$ python -q
>>> import numpy as np
>>> np.set_printoptions(precision=2, suppress=True, linewidth=200, floatmode="fixed")
>>> data = np.load("case16.npy")
>>> data
array([[ 13.95,   7.90, -11.05,   4.58],
       [ -2.55,  10.86, -16.43,   2.35],
       [-10.85,  -9.41,   7.10,  11.97],
       [-10.13,  -1.08, -14.01, -10.00],
       [ 11.61,   6.22,  -5.42,  14.05],
       [ -1.51, -12.09,  -6.57, -14.43],
       [ 14.60,  -3.19,   2.12, -13.12],
       [ -2.09, -15.50,  11.55,  -4.71],
       [-10.48,  15.99,   1.12,  -5.77],
       [  6.66,  18.39,   4.14,  -0.55],
       [ -9.23,  -1.08,   9.03,  15.24],
       [ -4.29,   1.82, -19.11,   3.63],
       [  5.82, -14.79,  -2.06, -11.97],
       [ -5.06,  -8.83,  -4.48, -16.62],
       [ -5.52, -13.88, -12.63,  -4.17],
       [-14.59,   4.25, -10.65,   7.47],
       [-13.73,   4.28, -13.78,  -1.81],
       [ -3.31,  15.07,  12.72,  -0.29],
       [  3.84,  -4.75,  15.56, -10.98],
       [ -7.66,  10.05, -13.69,   7.28],
       [ -0.27, -14.61,  -3.00,  13.32],
       [ -2.94, -16.33,  -5.60,  -9.66],
       [ -2.46,   5.41, -11.10,  15.54],
       [  6.42,   5.18,   3.46, -17.89]])
>>> z = data[:, 1] > np.median(data[:, 1])
>>> r0 = data[z].mean(axis=0) - data[~z].mean(axis=0)
>>> np.argsort(-np.abs(r0).round(6), kind="stable")
array([1, 3, 2, 0])
>>> round(float((((data - data.mean(axis=0)) @ r0 > 0) == z).mean()), 2)
0.92
>>> ((data - data.mean(axis=0)) @ r0 > 0).astype(int)
array([1, 1, 0, 0, 1, 0, 0, 0, 1, 1, 1, 1, 0, 0, 0, 1, 1, 1, 0, 1, 0, 0, 1, 0])
>>> z.astype(int)
array([1, 1, 0, 0, 1, 0, 0, 0, 1, 1, 0, 1, 0, 0, 0, 1, 1, 1, 0, 1, 0, 0, 1, 1])
>>> r0 = np.array([0, 0])
>>> np.cross(data[22, :3], data[10, :3])
array([ 36.86, 124.67,  52.59])
>>> np.correlate(data[22], data[10], "full")
array([ -37.49,   60.23, -117.65,  153.46,  102.38,   85.67, -143.43])
>>> w1 = np.array([[2, 4, 3], [0, 0, 5], [4, 3, 1], [2, 1, 2]])
>>> beta = np.array([1, 3, 1])
>>> act = np.maximum(data @ w1 + beta, 0)
>>> np.linalg.matrix_rank(act)
np.int64(3)
>>> basis = np.array([[-5, 5, -2], [-1, 1, 1], [3, 2, 5]])
>>> w1 @ basis
array([[ -5,  20,  15],
       [ 15,  10,  25],
       [-20,  25,   0],
       [ -5,  15,   7]])
>>> Xs = data - data.mean(axis=0)
>>> left, sigma, Vh = np.linalg.svd(Xs, full_matrices=False)
>>> sigma
array([59.72, 48.72, 44.16, 36.22])
>>> round((sigma ** 2).sum() ** 2 / (sigma ** 4).sum(), 2)
np.float64(3.55)
>>> X = np.array([[2, 5, -5, 0, -2, 3, 2],
...     [-4, -4, -4, 3, -4, 2, 1],
...     [4, -5, -5, -3, -4, -2, -3],
...     [1, 0, 5, 3, 0, -1, -4],
...     [3, 4, -1, 5, -1, 3, -4],
...     [-3, 1, 0, 2, -3, 4, 0]])
>>> X[-1] = X[0] + 4 * X[1]
>>> X
array([[  2,   5,  -5,   0,  -2,   3,   2],
       [ -4,  -4,  -4,   3,  -4,   2,   1],
       [  4,  -5,  -5,  -3,  -4,  -2,  -3],
       [  1,   0,   5,   3,   0,  -1,  -4],
       [  3,   4,  -1,   5,  -1,   3,  -4],
       [-14, -11, -21,  12, -18,  11,   6]])
>>> # row 5 dominates
>>> theta = np.radians(30)
>>> Rm = np.eye(7)
>>> Rm[1, 1] = Rm[4, 4] = np.cos(theta)
>>> Rm[1, 4], Rm[4, 1] = -np.sin(theta), np.sin(theta)
>>> Rm
array([[ 1.00,  0.00,  0.00,  0.00,  0.00,  0.00,  0.00],
       [ 0.00,  0.87,  0.00,  0.00, -0.50,  0.00,  0.00],
       [ 0.00,  0.00,  1.00,  0.00,  0.00,  0.00,  0.00],
       [ 0.00,  0.00,  0.00,  1.00,  0.00,  0.00,  0.00],
       [ 0.00,  0.50,  0.00,  0.00,  0.87,  0.00,  0.00],
       [ 0.00,  0.00,  0.00,  0.00,  0.00,  1.00,  0.00],
       [ 0.00,  0.00,  0.00,  0.00,  0.00,  0.00,  1.00]])
>>> Y = X @ Rm.T
>>> np.abs(Y - X).max(axis=0)
array([ 0.00, 10.47,  0.00,  0.00,  3.09,  0.00,  0.00])
>>> np.allclose(np.linalg.norm(X, axis=1), np.linalg.norm(Y, axis=1))
True
>>> np.round(np.linalg.svd(X, compute_uv=False), 2) + 0, np.round(np.linalg.svd(Y, compute_uv=False), 2) + 0
(array([38.51, 10.63,  9.57,  8.67,  1.42,  0.00]), array([38.51, 10.63,  9.57,  8.67,  1.42,  0.00]))
